$ python3 -q
>>> import numpy as np
>>> from numpy import linalg as LA
>>> np.set_printoptions(precision=2, suppress=True, linewidth=140, legacy="1.25")
>>> mat = np.load("block0.npy")
>>> print(mat)
[[-2.5 -0.8  0.4  0.   2.5]
 [ 3.5  0.7  0.5 -0.4 -0.5]
 [-3.   0.9 -1.8 -0.3  1.3]
 [-2.5  0.8  0.7  0.4  0.5]]
>>> vec = np.array([2, 0, 1, 0, -1])
>>> mat @ vec
array([-7.1,  8. , -9.1, -4.8])
>>> (mat @ vec).argmax()
1
>>> LA.norm(mat @ vec) <= LA.norm(mat, 2) * LA.norm(vec) + 1e-9
True
>>> np.einsum("ij,j->i", mat, vec)
array([-7.1,  8. , -9.1, -4.8])
>>> B = np.array([[1, 1], [-4, 4], [5, 4], [-2, 3], [-2, 5]])
>>> print(np.einsum("ik,kj->ij", mat, B))
[[ -2.3   8.4]
 [  5.    4.6]
 [-17.6  -1. ]
 [ -4.    7.2]]
>>> np.einsum("ij,ij->i", mat, mat)
array([13.3 , 13.4 , 14.83,  7.79])
>>> print(np.einsum("ij->j", mat))
[-4.5  1.6 -0.2 -0.3  3.8]
>>> np.vstack([mat, B.T]).shape
(6, 5)
>>> mat @ B
array([[ -2.3,   8.4],
       [  5. ,   4.6],
       [-17.6,  -1. ],
       [ -4. ,   7.2]])
>>> B.T @ mat.T
array([[ -2.3,   5. , -17.6,  -4. ],
       [  8.4,   4.6,  -1. ,   7.2]])
>>> rng = np.random.default_rng(8608)
>>> B = mat + rng.integers(-2, 3, (4, 1)) @ rng.integers(-2, 3, (1, 5))
>>> B
array([[-1.5,  1.2,  0.4,  1. ,  3.5],
       [ 4.5,  2.7,  0.5,  0.6,  0.5],
       [-4. , -1.1, -1.8, -1.3,  0.3],
       [-4.5, -3.2,  0.7, -1.6, -1.5]])
>>> np.abs(B - mat).sum(axis=1)
array([ 5.,  5.,  5., 10.])
>>> B - mat
array([[ 1.,  2.,  0.,  1.,  1.],
       [ 1.,  2.,  0.,  1.,  1.],
       [-1., -2.,  0., -1., -1.],
       [-2., -4.,  0., -2., -2.]])
>>> gram = mat.T @ mat
>>> round(np.trace(gram), 2), (mat ** 2).sum()
(49.32, 49.32)
>>> print(LA.svd(mat, compute_uv=False) ** 2)
[39.96  4.74  2.87  1.75]
>>> np.round(LA.eigvalsh(gram)[::-1], 2) + 0
array([39.96,  4.74,  2.87,  1.75,  0.  ])
>>> print(LA.matrix_rank(gram))
4
>>> U, sv, Vt = LA.svd(mat, full_matrices=False)
>>> np.round(U.T @ mat @ Vt.T, 2) + 0
array([[6.32, 0.  , 0.  , 0.  ],
       [0.  , 2.18, 0.  , 0.  ],
       [0.  , 0.  , 1.69, 0.  ],
       [0.  , 0.  , 0.  , 1.32]])
>>> np.allclose(U * sv @ Vt, mat)
True
>>> np.round(U.T @ U, 2) + 0
array([[1., 0., 0., 0.],
       [0., 1., 0., 0.],
       [0., 0., 1., 0.],
       [0., 0., 0., 1.]])
>>> m1 = np.load("arr.npy")
>>> m1
array([[ 0.34, -1.02, -0.5 ,  0.35, -0.4 ],
       [-1.02,  0.16,  0.56, -0.25, -0.75],
       [-0.5 ,  0.56,  2.48,  0.25, -0.3 ],
       [ 0.35, -0.25,  0.25, -1.89, -0.33],
       [-0.4 , -0.75, -0.3 , -0.33,  1.9 ]])
>>> print(np.round(LA.norm(mat, 1), 2), round(LA.norm(mat, np.inf), 2))
11.5 7.3
>>> round(float(LA.norm(mat, 2)), 2)
6.32
>>> print(np.round(LA.norm(mat) ** 2 / LA.norm(mat, 2) ** 2, 2))
1.23
>>> O, r_ = LA.qr(m1)
>>> O.shape, r_.shape
((5, 5), (5, 5))
>>> np.trace(O @ O.T)
5.0
>>> print(O @ r_)
[[ 0.34 -1.02 -0.5   0.35 -0.4 ]
 [-1.02  0.16  0.56 -0.25 -0.75]
 [-0.5   0.56  2.48  0.25 -0.3 ]
 [ 0.35 -0.25  0.25 -1.89 -0.33]
 [-0.4  -0.75 -0.3  -0.33  1.9 ]]
>>> B = np.array([[0, 1, 2, -2, 1, -1, 0, 0, 2],
...     [-2, -2, 1, -2, -2, -1, -2, 1, -1],
...     [-1, 2, 1, -1, 1, 1, 1, 2, 2]])
>>> M = B.T @ B
>>> M
array([[ 5,  2, -3,  5,  3,  1,  3, -4,  0],
       [ 2,  9,  2,  0,  7,  3,  6,  2,  8],
       [-3,  2,  6, -7,  1, -2, -1,  3,  5],
       [ 5,  0, -7,  9,  1,  3,  3, -4, -4],
       [ 3,  7,  1,  1,  6,  2,  5,  0,  6],
       [ 1,  3, -2,  3,  2,  3,  3,  1,  1],
       [ 3,  6, -1,  3,  5,  3,  5,  0,  4],
       [-4,  2,  3, -4,  0,  1,  0,  5,  3],
       [ 0,  8,  5, -4,  6,  1,  4,  3,  9]])
>>> U, sv, Vt = LA.svd(M)
>>> V = Vt[:(sv > 1e-8).sum()]
>>> vec = M[3] + -3 * M[1] + rng.integers(2) * np.eye(9)[3]
>>> vec
array([ -1., -27., -13.,   9., -20.,  -6., -15., -10., -28.])
>>> print(np.diag(V.T @ V))
[0.35 0.33 0.3  0.41 0.25 0.31 0.2  0.5  0.34]
>>> print(LA.matrix_rank(np.vstack([M, vec])))
3
>>> np.allclose(V.T @ V @ vec, vec)
True
>>> np.unique(M.round(6), axis=0).shape
(9, 9)
>>> np.round(M @ LA.pinv(M) @ M, 2) + 0
array([[ 5.,  2., -3.,  5.,  3.,  1.,  3., -4.,  0.],
       [ 2.,  9.,  2.,  0.,  7.,  3.,  6.,  2.,  8.],
       [-3.,  2.,  6., -7.,  1., -2., -1.,  3.,  5.],
       [ 5.,  0., -7.,  9.,  1.,  3.,  3., -4., -4.],
       [ 3.,  7.,  1.,  1.,  6.,  2.,  5.,  0.,  6.],
       [ 1.,  3., -2.,  3.,  2.,  3.,  3.,  1.,  1.],
       [ 3.,  6., -1.,  3.,  5.,  3.,  5.,  0.,  4.],
       [-4.,  2.,  3., -4.,  0.,  1.,  0.,  5.,  3.],
       [ 0.,  8.,  5., -4.,  6.,  1.,  4.,  3.,  9.]])
>>> round(np.trace(LA.pinv(M) @ M), 2)
3.0
